% ipython --no-banner

In [1]: import numpy as np

In [2]: import numpy.linalg as la

In [3]: np.set_printoptions(precision=2, suppress=True, linewidth=100)

In [4]: E = np.loadtxt("arr.csv", delimiter=",")

In [5]: print(E)
[[ 4.85 -0.1  -1.8   1.    1.2 ]
 [-2.44  1.1   0.5   0.2  -0.6 ]
 [-4.4   1.3  -1.3   0.3  -1.1 ]
 [-0.35 -0.2  -1.6   1.7  -0.1 ]
 [-7.3   1.1  -0.1  -1.1  -1.8 ]
 [-6.88 -1.2  -1.   -1.3  -1.7 ]
 [ 6.65  0.4   0.1   0.    1.7 ]
 [ 5.2   0.5   2.1   0.    1.3 ]
 [ 2.08  0.8   1.6   0.4   0.5 ]
 [-3.01  1.2  -0.9  -0.1  -0.7 ]
 [-3.11  0.8   0.1   1.9  -0.8 ]
 [ 6.58 -1.5   0.9   0.5   1.6 ]
 [ 1.59 -0.1  -0.6  -0.8   0.4 ]
 [ 0.71  1.1  -1.2  -0.2   0.2 ]
 [ 6.44  1.8   1.6  -0.7   1.6 ]
 [-2.35 -0.4   2.   -2.4  -0.6 ]
 [-0.94 -1.9  -1.9   0.8  -0.2 ]
 [ 7.58  0.5   1.9   0.2   1.9 ]
 [-7.21  0.2   1.4   1.1  -1.8 ]
 [ 4.26 -0.8  -0.3   0.5   1.1 ]
 [-4.48  0.9   0.2   0.1  -1.1 ]
 [-1.17 -1.4  -0.4   0.3  -0.3 ]
 [-4.24 -0.3   0.7  -1.4  -1.1 ]
 [-1.59  0.9  -0.4   2.3  -0.4 ]
 [ 2.14 -0.5   1.6   1.2   0.5 ]
 [-2.91 -0.1  -0.5   0.4  -0.7 ]]

In [6]: np.round(np.abs(la.svd(E)[2][-1]), 2) + 0
Out[6]: array([0.24, 0.01, 0.01, 0.  , 0.97])

In [7]: print(np.argsort(-la.norm(E, axis=0).round(6), kind="stable")[:3])
[0 2 4]

In [8]: print(round(la.norm(E, 2) / la.norm(E), 2))
0.93

In [9]: la.matrix_rank(E, rtol=0.1)
Out[9]: np.int64(4)

In [10]: rng = np.random.default_rng(301)

In [11]: other = E + rng.integers(-2, 3, (26, 4)) @ rng.integers(-2, 3, (4, 5))

In [12]: other
Out[12]: 
array([[  4.85,  -5.1 ,   0.2 ,  -3.  ,   3.2 ],
       [  1.56,   3.1 ,  -3.5 ,   0.2 ,  -4.6 ],
       [ -0.4 ,   2.3 ,   0.7 ,   4.3 ,   0.9 ],
       [ -7.35,   0.8 ,  -0.6 ,  -1.3 ,  -2.1 ],
       [ -9.3 ,   7.1 ,   1.9 ,  -1.1 ,  -7.8 ],
       [ -6.88,   2.8 ,   3.  ,  -1.3 ,  -5.7 ],
       [  8.65,   1.4 ,  -1.9 ,   5.  ,   4.7 ],
       [  1.2 ,  -1.5 ,   6.1 ,   0.  ,   5.3 ],
       [  5.08,   1.8 ,   8.6 ,   3.4 ,   2.5 ],
       [ -9.01,   3.2 ,   3.1 ,  -3.1 ,  -3.7 ],
       [ -5.11,  -7.2 ,   2.1 ,  -4.1 ,   3.2 ],
       [  7.58,  -3.5 ,  -6.1 ,   0.5 ,   2.6 ],
       [ -0.41,  -5.1 ,  -2.6 ,  -1.8 ,   5.4 ],
       [  1.71,   7.1 ,  -0.2 ,  -0.2 ,  -6.8 ],
       [ 10.44,   4.8 ,   5.6 ,   0.3 ,  -1.4 ],
       [  0.65,   0.6 ,  -5.  ,  -0.4 ,  -1.6 ],
       [ -5.94,   2.1 ,  -0.9 ,   1.8 ,  -2.2 ],
       [  4.58,  -0.5 ,   8.9 ,   2.2 ,   6.9 ],
       [-11.21,  -0.8 ,  -0.6 ,  -0.9 ,  -1.8 ],
       [  9.26,   0.2 ,  -3.3 ,   5.5 ,   3.1 ],
       [ -7.48,  -0.1 ,   7.2 ,   0.1 ,   1.9 ],
       [ -6.17,   4.6 ,   2.6 ,   2.3 ,  -3.3 ],
       [ -7.24,  -4.3 ,  -2.3 ,  -1.4 ,   3.9 ],
       [ -8.59,  -0.1 ,  -1.4 ,   0.3 ,   0.6 ],
       [  8.14,   1.5 ,   1.6 ,   4.2 ,  -0.5 ],
       [ -5.91,  -7.1 ,   0.5 ,  -4.6 ,   3.3 ]])

In [13]: print(np.round(la.svd(other - E, compute_uv=False), 2) + 0)
[26.18 22.64 17.75 11.92  0.  ]

In [14]: other - E
Out[14]: 
array([[ 0., -5.,  2., -4.,  2.],
       [ 4.,  2., -4.,  0., -4.],
       [ 4.,  1.,  2.,  4.,  2.],
       [-7.,  1.,  1., -3., -2.],
       [-2.,  6.,  2.,  0., -6.],
       [ 0.,  4.,  4.,  0., -4.],
       [ 2.,  1., -2.,  5.,  3.],
       [-4., -2.,  4.,  0.,  4.],
       [ 3.,  1.,  7.,  3.,  2.],
       [-6.,  2.,  4., -3., -3.],
       [-2., -8.,  2., -6.,  4.],
       [ 1., -2., -7.,  0.,  1.],
       [-2., -5., -2., -1.,  5.],
       [ 1.,  6.,  1.,  0., -7.],
       [ 4.,  3.,  4.,  1., -3.],
       [ 3.,  1., -7.,  2., -1.],
       [-5.,  4.,  1.,  1., -2.],
       [-3., -1.,  7.,  2.,  5.],
       [-4., -1., -2., -2.,  0.],
       [ 5.,  1., -3.,  5.,  2.],
       [-3., -1.,  7.,  0.,  3.],
       [-5.,  6.,  3.,  2., -3.],
       [-3., -4., -3.,  0.,  5.],
       [-7., -1., -1., -2.,  1.],
       [ 6.,  2.,  0.,  3., -1.],
       [-3., -7.,  1., -5.,  4.]])

In [15]: T = np.stack([E, 2 * E, E[::-1]])

In [16]: la.matrix_rank(T)
Out[16]: array([5, 5, 5])

In [17]: (T @ E.T).shape
Out[17]: (3, 26, 26)

In [18]: T.shape
Out[18]: (3, 26, 5)

In [19]: la.norm(T, axis=(1, 2))
Out[19]: array([25.39, 50.78, 25.39])

In [20]: np.einsum("bij,cij->bc", T, T)
Out[20]: 
array([[ 644.68, 1289.37,  183.71],
       [1289.37, 2578.73,  367.41],
       [ 183.71,  367.41,  644.68]])

In [21]: labels = rng.permutation(5)

In [22]: other = E[:, labels] * rng.choice([-1, 1], 5)

In [23]: other
Out[23]: 
array([[-1.8 ,  1.  ,  4.85, -1.2 ,  0.1 ],
       [ 0.5 ,  0.2 , -2.44,  0.6 , -1.1 ],
       [-1.3 ,  0.3 , -4.4 ,  1.1 , -1.3 ],
       [-1.6 ,  1.7 , -0.35,  0.1 ,  0.2 ],
       [-0.1 , -1.1 , -7.3 ,  1.8 , -1.1 ],
       [-1.  , -1.3 , -6.88,  1.7 ,  1.2 ],
       [ 0.1 ,  0.  ,  6.65, -1.7 , -0.4 ],
       [ 2.1 ,  0.  ,  5.2 , -1.3 , -0.5 ],
       [ 1.6 ,  0.4 ,  2.08, -0.5 , -0.8 ],
       [-0.9 , -0.1 , -3.01,  0.7 , -1.2 ],
       [ 0.1 ,  1.9 , -3.11,  0.8 , -0.8 ],
       [ 0.9 ,  0.5 ,  6.58, -1.6 ,  1.5 ],
       [-0.6 , -0.8 ,  1.59, -0.4 ,  0.1 ],
       [-1.2 , -0.2 ,  0.71, -0.2 , -1.1 ],
       [ 1.6 , -0.7 ,  6.44, -1.6 , -1.8 ],
       [ 2.  , -2.4 , -2.35,  0.6 ,  0.4 ],
       [-1.9 ,  0.8 , -0.94,  0.2 ,  1.9 ],
       [ 1.9 ,  0.2 ,  7.58, -1.9 , -0.5 ],
       [ 1.4 ,  1.1 , -7.21,  1.8 , -0.2 ],
       [-0.3 ,  0.5 ,  4.26, -1.1 ,  0.8 ],
       [ 0.2 ,  0.1 , -4.48,  1.1 , -0.9 ],
       [-0.4 ,  0.3 , -1.17,  0.3 ,  1.4 ],
       [ 0.7 , -1.4 , -4.24,  1.1 ,  0.3 ],
       [-0.4 ,  2.3 , -1.59,  0.4 , -0.9 ],
       [ 1.6 ,  1.2 ,  2.14, -0.5 ,  0.5 ],
       [-0.5 ,  0.4 , -2.91,  0.7 ,  0.1 ]])

In [24]: Uu, _, vt = la.svd(E.T @ other)

In [25]: labels
Out[25]: array([2, 3, 0, 4, 1])

In [26]: np.round(Uu @ vt, 2) + 0
Out[26]: 
array([[ 0.,  0.,  1.,  0.,  0.],
       [ 0.,  0.,  0.,  0., -1.],
       [ 1.,  0.,  0.,  0.,  0.],
       [ 0.,  1.,  0.,  0.,  0.],
       [ 0.,  0.,  0., -1.,  0.]])

In [27]: m1 = np.loadtxt("mat.csv", delimiter=",")

In [28]: m1
Out[28]: 
array([[ 0.,  0.,  0.,  0.,  0.,  0.,  0.,  0.,  0.,  0.,  0.],
       [ 0.,  1.,  2., -2., -2.,  2.,  1.,  2.,  1., -2., -1.],
       [ 0.,  2.,  4., -4., -4.,  4.,  2.,  4.,  2., -4., -2.],
       [ 0., -2., -4.,  4.,  4., -4., -2., -4., -2.,  4.,  2.],
       [ 0., -2., -4.,  4.,  4., -4., -2., -4., -2.,  4.,  2.],
       [ 0.,  2.,  4., -4., -4.,  4.,  2.,  4.,  2., -4., -2.],
       [ 0.,  1.,  2., -2., -2.,  2.,  1.,  2.,  1., -2., -1.],
       [ 0.,  2.,  4., -4., -4.,  4.,  2.,  4.,  2., -4., -2.],
       [ 0.,  1.,  2., -2., -2.,  2.,  1.,  2.,  1., -2., -1.],
       [ 0., -2., -4.,  4.,  4., -4., -2., -4., -2.,  4.,  2.],
       [ 0., -1., -2.,  2.,  2., -2., -1., -2., -1.,  2.,  1.]])

In [29]: Uu, sigma, vt = la.svd(m1)

In [30]: V = vt[:(sigma > 1e-8).sum()]

In [31]: x0 = m1[10] + -2 * m1[5] + rng.integers(2) * np.eye(11)[4]

In [32]: print(x0)
[  0.  -5. -10.  10.  11. -10.  -5. -10.  -5.  10.   5.]

In [33]: print(np.allclose(V.T @ V @ x0, x0))
False

In [34]: np.diag(V.T @ V)
Out[34]: array([0.  , 0.04, 0.14, 0.14, 0.14, 0.14, 0.04, 0.14, 0.04, 0.14, 0.04])

In [35]: np.argsort(-la.norm(m1, axis=0).round(6), kind="stable")[:3]
Out[35]: array([2, 3, 4])

In [36]: print(la.matrix_rank(m1, rtol=0.1))
1

In [37]: np.round(np.sort(la.eigvals(m1).real), 2) + 0
Out[37]: array([ 0.,  0.,  0.,  0.,  0.,  0.,  0.,  0.,  0.,  0., 28.])

In [38]: np.flatnonzero(la.matrix_power((m1 != 0) + (m1.T != 0) + np.eye(11), 11)[5])
Out[38]: array([ 1,  2,  3,  4,  5,  6,  7,  8,  9, 10])

In [39]: (la.matrix_power((m1 != 0) + (m1.T != 0) + np.eye(11), 11) > 0).astype(int)
Out[39]: 
array([[1, 0, 0, 0, 0, 0, 0, 0, 0, 0, 0],
       [0, 1, 1, 1, 1, 1, 1, 1, 1, 1, 1],
       [0, 1, 1, 1, 1, 1, 1, 1, 1, 1, 1],
       [0, 1, 1, 1, 1, 1, 1, 1, 1, 1, 1],
       [0, 1, 1, 1, 1, 1, 1, 1, 1, 1, 1],
       [0, 1, 1, 1, 1, 1, 1, 1, 1, 1, 1],
       [0, 1, 1, 1, 1, 1, 1, 1, 1, 1, 1],
       [0, 1, 1, 1, 1, 1, 1, 1, 1, 1, 1],
       [0, 1, 1, 1, 1, 1, 1, 1, 1, 1, 1],
       [0, 1, 1, 1, 1, 1, 1, 1, 1, 1, 1],
       [0, 1, 1, 1, 1, 1, 1, 1, 1, 1, 1]])

In [40]: K = np.load("case8.npy")

In [41]: K
Out[41]: 
array([[ 21,   3,   6, -24, -15,  -9,   3,   3, -18],
       [ -9,  -3,   4,  -6,  -3,  -1,  11,  -3,  22],
       [  0,  -8,  -5,  -6,  -6,   2,   9,  -3,   9],
       [ -6,   0,  11,  -5,  -3,  -7,   3,   0,  12],
       [-10,   4,  13,   7,   5,  -7,  -7,   2,   6],
       [-15,  -3,  -9,  19,  12,  10,  -1,  -3,  13],
       [  8,  12,   8, -16,  -4,  -4,   5,   2,  -3],
       [ -1, -13,  -3,   5,  -4,  -2,  -3,  -1,  -1]])

In [42]: np.unique(K.round(6), axis=0).shape
Out[42]: (8, 9)

In [43]: la.lstsq(K[:-1].T, K[-1])[2]
Out[43]: np.int32(4)

In [44]: Uu, sigma, vt = la.svd(K)

In [45]: np.argmax(sigma[:-1] / (sigma[1:] + 1e-6)) + 1
Out[45]: np.int64(4)

In [46]: other = Uu[:, :4] @ np.diag(sigma[:4]) @ vt[:4]

In [47]: other.round(2) + 0
Out[47]: 
array([[ 21.,   3.,   6., -24., -15.,  -9.,   3.,   3., -18.],
       [ -9.,  -3.,   4.,  -6.,  -3.,  -1.,  11.,  -3.,  22.],
       [  0.,  -8.,  -5.,  -6.,  -6.,   2.,   9.,  -3.,   9.],
       [ -6.,   0.,  11.,  -5.,  -3.,  -7.,   3.,   0.,  12.],
       [-10.,   4.,  13.,   7.,   5.,  -7.,  -7.,   2.,   6.],
       [-15.,  -3.,  -9.,  19.,  12.,  10.,  -1.,  -3.,  13.],
       [  8.,  12.,   8., -16.,  -4.,  -4.,   5.,   2.,  -3.],
       [ -1., -13.,  -3.,   5.,  -4.,  -2.,  -3.,  -1.,  -1.]])

In [48]: la.matrix_rank(other)
Out[48]: np.int64(4)

In [49]: np.round(la.norm(K - other) / la.norm(K), 2)
Out[49]: np.float64(0.0)

In [50]: F = np.array([[0, -1, 0, 0], [1, -2, 0, 0], [0, 0, 0, -1], [0, 0, 1, -2]])

In [51]: T = np.stack([F, -3 * F, F[::-1]])

In [52]: (T @ F.T).shape
Out[52]: (3, 4, 4)

In [53]: la.matrix_rank(T)
Out[53]: array([4, 4, 4])

In [54]: print(la.det(T))
[ 1. 81.  1.]

In [55]: np.einsum("bij,cij->bc", T, T)
Out[55]: 
array([[ 12, -36,   0],
       [-36, 108,   0],
       [  0,   0,  12]])

In [56]: np.einsum("ii->", F)
Out[56]: np.int64(-4)

In [57]: np.round(la.det(F[::-1]), 2)
Out[57]: np.float64(1.0)

In [58]: np.round(la.det(F.T), 2)
Out[58]: np.float64(1.0)

In [59]: round(la.eigvals(F).sum().real, 2)
Out[59]: np.float64(-4.0)

In [60]: print(np.round(la.det(2 * F), 2), np.round(la.det(F), 2))
16.0 1.0

In [61]: print(np.kron(np.eye(2, dtype=int), F))
[[ 0 -1  0  0  0  0  0  0]
 [ 1 -2  0  0  0  0  0  0]
 [ 0  0  0 -1  0  0  0  0]
 [ 0  0  1 -2  0  0  0  0]
 [ 0  0  0  0  0 -1  0  0]
 [ 0  0  0  0  1 -2  0  0]
 [ 0  0  0  0  0  0  0 -1]
 [ 0  0  0  0  0  0  1 -2]]

In [62]: np.einsum("ij,ji->", F, F)
Out[62]: np.int64(4)

In [63]: A = np.load("block5.npy")

In [64]: print(A)
[[ 1  0  3  0  1  2  0  3]
 [ 0  2  3  2  2  0  0  0]
 [ 2  3  0  3  0  2  1  2]
 [ 2  1  2  0  3  3  1  2]
 [ 2  3  3  0  1  3  3  1]
 [ 2  2  3  0  0  1  1  2]
 [ 2  0  1  3  0  0  3  3]
 [ 0  3  2  2  0  0  3  1]
 [ 1  1  0  1  3  3  3  0]
 [ 1  8 15  8  9  2  0  3]]

In [65]: x0 = np.array([-3, 1, -1, -1, 5, 1, 2, 1])

In [66]: rhs = A @ x0

In [67]: la.solve(A.T @ A, A.T @ rhs)
Out[67]: array([-3.,  1., -1., -1.,  5.,  1.,  2.,  1.])

In [68]: rhs = rhs + 0.3 * rng.normal(size=10)

In [69]: rhs
Out[69]: array([ 3.68,  6.92, -0.62, 14.84,  8.98, -2.22, -1.23,  6.  , 21.25, 32.15])

In [70]: c, *_ = la.lstsq(A, rhs)

In [71]: print(c.round())
[-3.  1. -1. -1.  5.  1.  2.  1.]

In [72]: c
Out[72]: array([-3.04,  0.93, -0.94, -1.03,  5.06,  0.97,  2.1 ,  0.86])

In [73]: X = np.loadtxt("data.csv", delimiter=",")

In [74]: X
Out[74]: 
array([[ 14.22,  -8.98,  -4.79],
       [ 15.03, -11.28,  -4.1 ],
       [ 13.69, -12.01,  -6.75],
       [ 14.97,  -9.9 ,  -3.15],
       [ 15.99, -12.12,  -5.52],
       [ 14.19, -12.1 ,  -5.4 ],
       [ 14.42, -12.03,  -5.14],
       [ 16.7 ,  -9.49,  -4.16],
       [ 15.28, -10.08,  -5.15],
       [ 15.04,  -9.53,  -5.32],
       [ 14.47,  -9.12,  -4.52],
       [ 14.55, -10.28,  -4.16],
       [ 14.15,  -9.55,  -4.06],
       [ 16.  , -10.48,  -5.26],
       [ 16.46,  -9.62,  -4.61],
       [ 17.28, -10.72,  -6.09],
       [ 16.82, -10.27,  -4.62],
       [ 15.76, -10.4 ,  -5.2 ],
       [ 15.19,  -9.69,  -2.7 ],
       [ 14.11, -10.73,  -5.61],
       [ 13.8 , -10.19,  -3.89],
       [ 13.09,  -8.4 ,  -3.83],
       [ 17.01,  -9.04,  -3.93],
       [ 16.3 ,  -9.44,  -4.68]])

In [75]: x0 = np.array([2, 5, 9])

In [76]: rhs = X @ x0

In [77]: la.lstsq(X, rhs)[0]
Out[77]: array([2., 5., 9.])

In [78]: la.solve(X.T @ X, X.T @ rhs)
Out[78]: array([2., 5., 9.])

In [79]: np.round(la.pinv(X) @ X, 2) + 0
Out[79]: 
array([[1., 0., 0.],
       [0., 1., 0.],
       [0., 0., 1.]])

In [80]: rhs = rhs + 0.02 * rng.normal(size=24)

In [81]: print(rhs)
[-59.58 -63.23 -93.43 -47.91 -78.31 -80.71 -77.57 -51.53 -66.21 -65.47 -57.37 -59.72 -55.97 -67.74
 -56.63 -73.85 -59.3  -67.25 -42.36 -75.9  -58.36 -50.31 -46.55 -56.72]

In [82]: c, *_ = la.lstsq(X, rhs)

In [83]: np.round(X.T @ (rhs - X @ c), 2) + 0
Out[83]: array([0., 0., 0.])

In [84]: [round(float(la.norm(la.solve(X.T @ X + lam * np.eye(3), X.T @ rhs))), 2) for lam in (0, 1, 10, 100)]
Out[84]: [10.49, 10.09, 7.91, 4.02]

In [85]: np.round(la.norm(rhs - X @ c), 2)
Out[85]: np.float64(0.09)

In [86]: c.round()
Out[86]: array([2., 5., 9.])
